>>> import numpy as np
>>> np.set_printoptions(precision=1, suppress=True, linewidth=120)
>>> rd = lambda a: np.round(a, 1) + 0
>>> M = np.array([[1, -1, 1, -1, 1, -1, 1, -1],
...     [1, 1, -1, -1, 1, 1, -1, -1],
...     [1, -1, -1, 1, 1, -1, -1, 1],
...     [1, 1, 1, 1, -1, -1, -1, -1]])
>>> print(M)
[[ 1 -1  1 -1  1 -1  1 -1]
 [ 1  1 -1 -1  1  1 -1 -1]
 [ 1 -1 -1  1  1 -1 -1  1]
 [ 1  1  1  1 -1 -1 -1 -1]]
>>> out = M / np.sqrt((M ** 2).mean(axis=1, keepdims=True))
>>> np.linalg.matrix_rank(out) == np.linalg.matrix_rank(M)
np.True_
>>> np.linalg.matrix_rank(M - M.mean(axis=1, keepdims=True))
np.int64(4)
>>> print(rd(np.linalg.norm(out, axis=1)))
[2.8 2.8 2.8 2.8]
>>> out[0]
array([ 1., -1.,  1., -1.,  1., -1.,  1., -1.])
>>> f, r1 = M[1], M[3]
>>> f @ r1
np.int64(0)
>>> f @ f
np.int64(8)
>>> p = (f @ r1) / (f @ f) * f
>>> p
array([ 0.,  0., -0., -0.,  0.,  0., -0., -0.])
>>> (r1 - p) @ f
np.float64(0.0)
>>> W1 = np.array([[1, 0, 2],
...     [1, 0, 1],
...     [2, 1, 2],
...     [0, 0, 1],
...     [1, 1, 1],
...     [2, 0, 0],
...     [1, 1, 0],
...     [0, 0, 0]])
>>> coef = np.array([3, -2, -1])
>>> H = np.maximum(M @ W1 + coef, 0)
>>> np.linalg.matrix_rank(H)
np.int64(3)
>>> H
array([[5, 1, 2],
       [5, 0, 0],
       [0, 0, 0],
       [3, 0, 4]])
>>> C = np.array([[0, -2, -2], [-1, 2, -3], [0, 1, 2]])
>>> print((H @ C).round(6).argmax(axis=1))
[0 0 0 2]
>>> W1 @ C
array([[ 0,  0,  2],
       [ 0, -1,  0],
       [-1,  0, -3],
       [ 0,  1,  2],
       [-1,  1, -3],
       [ 0, -4, -4],
       [-1,  0, -5],
       [ 0,  0,  0]])
>>> rng = np.random.default_rng(9525)
>>> out = M + rng.integers(-2, 3, (4, 1)) @ rng.integers(-2, 3, (1, 8))
>>> print(out)
[[ 0  1  0  0  2  0  3 -3]
 [-1  5 -3  1  3  3  3 -5]
 [-1  3 -3  3  3  1  3 -3]
 [ 0  3  0  2  0  0  1 -3]]
>>> np.linalg.matrix_rank(out - M, tol=1e-8)
np.int64(1)
>>> np.abs(out - M).sum(axis=1)
array([11, 22, 22, 11])
>>> f, r1 = out[3], out[1]
>>> f @ f
np.int64(23)
>>> f @ r1
np.int64(35)
>>> p = (f @ r1) / (f @ f) * f
>>> rd((r1 - p) @ f)
np.float64(0.0)
>>> f = np.array([6, -2, -3])
>>> r1 = np.array([3, 4, 1])
>>> data = np.outer(f, r1)
>>> print(data)
[[ 18  24   6]
 [ -6  -8  -2]
 [ -9 -12  -3]]
>>> rd(np.trace(np.linalg.pinv(data) @ data))
np.float64(1.0)
>>> np.unique(data.round(6), axis=0).shape
(3, 3)
>>> data[3]
Traceback (most recent call last):
  File "<python-input-40>", line 1, in <module>
    data[3]
    ~~~~^^^
IndexError: index 3 is out of bounds for axis 0 with size 3
>>> np.count_nonzero(data)
np.int64(9)
>>> data[:, 3]
Traceback (most recent call last):
  File "<python-input-42>", line 1, in <module>
    data[:, 3]
    ~~~~^^^^^^
IndexError: index 3 is out of bounds for axis 1 with size 3
>>> data - data[0]
array([[  0,   0,   0],
       [-24, -32,  -8],
       [-27, -36,  -9]])
>>> left, sigma, Vt = np.linalg.svd(data)
>>> np.argmax(sigma[:-1] / (sigma[1:] + 1e-6)) + 1
np.int64(1)
>>> out = left[:, :1] @ np.diag(sigma[:1]) @ Vt[:1]
>>> np.linalg.matrix_rank(data, rtol=0.05)
np.int64(1)
>>> rd(np.linalg.norm(data - out) / np.linalg.norm(data))
np.float64(0.0)
>>> np.linalg.matrix_rank(out)
np.int64(1)
>>> rk = np.linalg.matrix_rank(data)
>>> rk
np.int64(1)
>>> ns = np.linalg.svd(data)[2][rk:].T
>>> [int(np.linalg.matrix_rank(data[:, :j + 1])) for j in range(3)]
[1, 1, 1]
>>> print(rd(ns @ ns.T))
[[ 0.7 -0.5 -0.1]
 [-0.5  0.4 -0.2]
 [-0.1 -0.2  1. ]]
>>> J = np.array([[0, 0, 0],
...     [3, 2, 1],
...     [2, 0, 1],
...     [2, 0, 1],
...     [3, 2, 1],
...     [2, 0, 1],
...     [0, -2, 2],
...     [0, 0, 0],
...     [0, 0, 0],
...     [3, 2, 1],
...     [3, 2, 1],
...     [0, 0, 0],
...     [0, 0, 0],
...     [2, -2, 3]])
>>> J
array([[ 0,  0,  0],
       [ 3,  2,  1],
       [ 2,  0,  1],
       [ 2,  0,  1],
       [ 3,  2,  1],
       [ 2,  0,  1],
       [ 0, -2,  2],
       [ 0,  0,  0],
       [ 0,  0,  0],
       [ 3,  2,  1],
       [ 3,  2,  1],
       [ 0,  0,  0],
       [ 0,  0,  0],
       [ 2, -2,  3]])
>>> # row 3 repeats row 2
>>> d = np.linalg.norm(J[:, None] - J[None], axis=-1)
>>> rd(d[:5, :5])
array([[0. , 3.7, 2.2, 2.2, 3.7],
       [3.7, 0. , 2.2, 2.2, 0. ],
       [2.2, 2.2, 0. , 0. , 2.2],
       [2.2, 2.2, 0. , 0. , 2.2],
       [3.7, 0. , 2.2, 2.2, 0. ]])
>>> print(d.shape)
(14, 14)
>>> np.unravel_index(d.round(6).argmax(), d.shape)
(np.int64(1), np.int64(6))
>>> np.linalg.matrix_rank(d ** 2)
np.int64(5)
>>> (d + 1e9 * np.eye(14)).round(6).argmin(axis=1)
array([ 7,  4,  3,  2,  1,  2, 13,  0,  0,  1,  1,  0,  0,  6])
>>> rd(np.linalg.norm(J, axis=1))
array([0. , 3.7, 2.2, 2.2, 3.7, 2.2, 2.8, 0. , 0. , 3.7, 3.7, 0. , 0. , 4.1])
>>> idx = J[:, 2] > np.median(J[:, 2])
>>> f = J[idx].mean(axis=0) - J[~idx].mean(axis=0)
>>> ((J - J.mean(axis=0)) @ f > 0).astype(int)
array([0, 0, 1, 1, 0, 1, 1, 0, 0, 0, 0, 0, 0, 1])
>>> rd(f)
array([-0.5, -2.7,  1.9])
>>> rd((((J - J.mean(axis=0)) @ f > 0) == idx).mean())
np.float64(0.8)
>>> vec = np.array([0, 0, 0])
>>> h = np.maximum(J @ vec, 0)
>>> np.maximum(J @ (3 * vec), 0)
array([0, 0, 0, 0, 0, 0, 0, 0, 0, 0, 0, 0, 0, 0])
>>> np.maximum(J @ vec, 0) - np.maximum(-J @ vec, 0)
array([0, 0, 0, 0, 0, 0, 0, 0, 0, 0, 0, 0, 0, 0])
>>> vec = np.array([8, 1, 8])
>>> rhs = J @ vec
>>> rd(np.linalg.lstsq(J, rhs)[0])
array([8., 1., 8.])
>>> print(rhs)
[ 0 34 24 24 34 24 14  0  0 34 34  0  0 38]
>>> print(rd(np.linalg.pinv(J) @ J))
[[1. 0. 0.]
 [0. 1. 0.]
 [0. 0. 1.]]
>>> print(rd(np.linalg.solve(J.T @ J, J.T @ rhs)))
[8. 1. 8.]
>>> rhs = rhs + 0.3 * rng.normal(size=14)
>>> print(rd(rhs))
[-0.4 33.7 23.6 24.3 34.1 23.8 13.9 -0.4 -0.3 33.7 33.8 -0.4 -0.1 38.1]
>>> coef, *_ = np.linalg.lstsq(J, rhs)
>>> [round(float(np.linalg.norm(np.linalg.solve(J.T @ J + lam * np.eye(3), J.T @ rhs))), 2) for lam in (0, 1, 10, 100)]
[11.3, 10.98, 9.51, 4.34]
>>> coef.round()
array([8., 1., 8.])
>>> rd(np.linalg.norm(J, 1)), rd(np.linalg.norm(J, np.inf))
(np.float64(20.0), np.float64(7.0))
>>> np.linalg.norm(J, axis=1).argmax()
np.int64(13)
>>> J[0] @ J[9]
np.int64(0)
>>> rd(np.linalg.norm(J) ** 2 / np.linalg.norm(J, 2) ** 2)
np.float64(1.4)
>>> print(rd(np.linalg.norm(J, axis=0)))
[7.2 4.9 4.5]
>>> m1 = np.eye(3, dtype=int)[rng.permutation(3)]
>>> m1
array([[0, 1, 0],
       [0, 0, 1],
       [1, 0, 0]])
>>> # a transition matrix
>>> idx = rng.permutation(3)
>>> idx
array([0, 1, 2])
>>> out = m1[idx][:, idx]
>>> rd(np.sort(np.abs(np.linalg.eigvals(out))))
array([1., 1., 1.])
>>> np.trace(out)
np.int64(0)
>>> print(np.diag(out))
[0 0 0]
>>> idx = rng.permutation(3)
>>> out = m1[:, idx] * rng.choice([-1, 1], 3)
>>> out
array([[ 0,  0,  1],
       [ 0, -1,  0],
       [ 1,  0,  0]])
>>> left, _, Vt = np.linalg.svd(m1.T @ out)
>>> idx
array([0, 2, 1])
>>> m1 @ m1.T
array([[1, 0, 0],
       [0, 1, 0],
       [0, 0, 1]])
>>> rd(np.linalg.pinv(m1))
array([[0., 0., 1.],
       [1., 0., 0.],
       [0., 1., 0.]])
>>> np.allclose(m1 @ m1.T, m1.T @ m1)
True
>>> sigma = 3 * 0.2 ** np.arange(3)
>>> X = rng.normal(size=(13, 3)) * rng.permutation(sigma)
>>> rd(X)
array([[ 0.6,  0. ,  0.7],
       [ 0.2,  0.1,  1. ],
       [ 0.4,  0. ,  2.9],
       [-0.1, -0.1,  1.2],
       [-0.3,  0.4,  0.5],
       [ 0.8,  0. ,  0. ],
       [-0.6,  0.2,  0.8],
       [ 0.8, -0.1,  5.7],
       [-0.4,  0.1, -2.6],
       [ 0.7,  0.1,  1.9],
       [-0.1,  0. , -0.4],
       [-0.8, -0.2,  1.7],
       [ 0.1,  0. , -1.2]])
>>> # column 2 dominates
>>> O, V = np.linalg.qr(X[:, :2])[0], np.linalg.qr(X[:, 2:])[0]
>>> sigma = np.linalg.svd(O.T @ V, compute_uv=False)
>>> print((sigma > 0.9).sum())
0
>>> rd(sigma)
array([0.5])
>>> vec = np.array([-4, -1, -5])
>>> rhs = X @ vec
>>> try:
...     np.linalg.solve(X, rhs)
... except np.linalg.LinAlgError as e:
...     print(repr(e))
... 
LinAlgError('Last 2 dimensions of the array must be square')
>>> rd(np.linalg.lstsq(X, rhs)[0])
array([-4., -1., -5.])
>>> rd(np.linalg.solve(X.T @ X, X.T @ rhs))
array([-4., -1., -5.])
>>> rhs = rhs + 0.1 * rng.normal(size=13)
>>> rd(rhs)
array([ -5.8,  -5.9, -15.9,  -5.9,  -1.5,  -3.1,  -1.8, -31.8,  14.6, -12.5,   2.6,  -4.7,   5.7])
>>> coef, *_ = np.linalg.lstsq(X, rhs)
>>> rd(np.linalg.norm(rhs - X @ coef))
np.float64(0.4)
>>> print([round(float(np.linalg.norm(np.linalg.solve(X.T @ X + lam * np.eye(3), X.T @ rhs))), 2) for lam in (0, 1, 10, 100)])
[6.46, 5.88, 4.7, 2.05]
>>> rd(X.T @ (rhs - X @ coef))
array([0., 0., 0.])
>>> rd(coef)
array([-4. , -0.9, -5. ])
>>> P = X @ np.linalg.solve(X.T @ X, X.T)
>>> rd(P @ X[:, 0])
array([ 0.6,  0.2,  0.4, -0.1, -0.3,  0.8, -0.6,  0.8, -0.4,  0.7, -0.1, -0.8,  0.1])
>>> np.allclose(P @ P, P)
True
>>> np.linalg.matrix_rank(np.eye(13) - P)
np.int64(10)
>>> F = -1 * np.eye(3) + np.ones((3, 3))
>>> F
array([[0., 1., 1.],
       [1., 0., 1.],
       [1., 1., 0.]])
>>> # equal to its transpose
>>> F.sum(axis=0)
array([2., 2., 2.])
>>> np.argwhere(np.triu(F))
array([[0, 1],
       [0, 2],
       [1, 2]])
>>> F @ F
array([[2., 1., 1.],
       [1., 2., 1.],
       [1., 1., 2.]])
>>> print(np.trace(F @ F @ F) // 6)
1.0
>>> Lm = np.diag(F.sum(axis=1)) - F
>>> (np.linalg.eigvalsh(Lm) < 1e-8).sum()
np.int64(1)
>>> print(rd(np.linalg.eigvalsh(Lm)))
[0. 3. 3.]
>>> np.linalg.matrix_rank(Lm)
np.int64(2)
>>> Lm @ np.ones(3)
array([0., 0., 0.])
>>> ev, V = np.linalg.eigh(F)
>>> vec = np.array([-1, -2, 1])
>>> rd(np.linalg.eigvalsh(F[1:, 1:]))
array([-1.,  1.])
>>> vec @ F @ vec
np.float64(-2.0)
>>> arr = np.vander(np.arange(4) - 3, 4, increasing=True)
>>> print(arr)
[[  1  -3   9 -27]
 [  1  -2   4  -8]
 [  1  -1   1  -1]
 [  1   0   0   0]]
>>> out = np.linalg.invert(arr)
Traceback (most recent call last):
  File "<python-input-149>", line 1, in <module>
    out = np.linalg.invert(arr)
          ^^^^^^^^^^^^^^^^
AttributeError: module 'numpy.linalg' has no attribute 'invert'
>>> out = np.linalg.inv(arr)
>>> (np.abs(out) > 1e-9).astype(int)
array([[0, 0, 0, 1],
       [1, 1, 1, 1],
       [1, 1, 1, 1],
       [1, 1, 1, 1]])
>>> rd(np.linalg.inv(out))
array([[  1.,  -3.,   9., -27.],
       [  1.,  -2.,   4.,  -8.],
       [  1.,  -1.,   1.,  -1.],
       [  1.,   0.,   0.,   0.]])
>>> rd(arr @ out)
array([[1., 0., 0., 0.],
       [0., 1., 0., 0.],
       [0., 0., 1., 0.],
       [0., 0., 0., 1.]])
>>> rd(np.linalg.slogdet(arr)[0])
np.float64(1.0)
>>> mat = np.load("sample19.npy")
>>> rd(mat)
array([[ 0.3,  0. , -1. ,  0. ],
       [ 0. ,  1. ,  0. ,  0. ],
       [ 1. ,  0. ,  0.3,  0. ],
       [ 0. ,  0. ,  0. ,  1. ]])
>>> blk = np.stack([J, -1 * J, J[::-1]])
>>> blk.sum(axis=0)
array([[ 2, -2,  3],
       [ 0,  0,  0],
       [ 0,  0,  0],
       [ 3,  2,  1],
       [ 3,  2,  1],
       [ 0,  0,  0],
       [ 0,  0,  0],
       [ 0, -2,  2],
       [ 2,  0,  1],
       [ 3,  2,  1],
       [ 2,  0,  1],
       [ 2,  0,  1],
       [ 3,  2,  1],
       [ 0,  0,  0]])
>>> rd(np.linalg.norm(blk, axis=(1, 2)))
array([9.8, 9.8, 9.8])
>>> blk.shape
(3, 14, 3)
>>> np.linalg.matrix_rank(blk)
array([3, 3, 3])
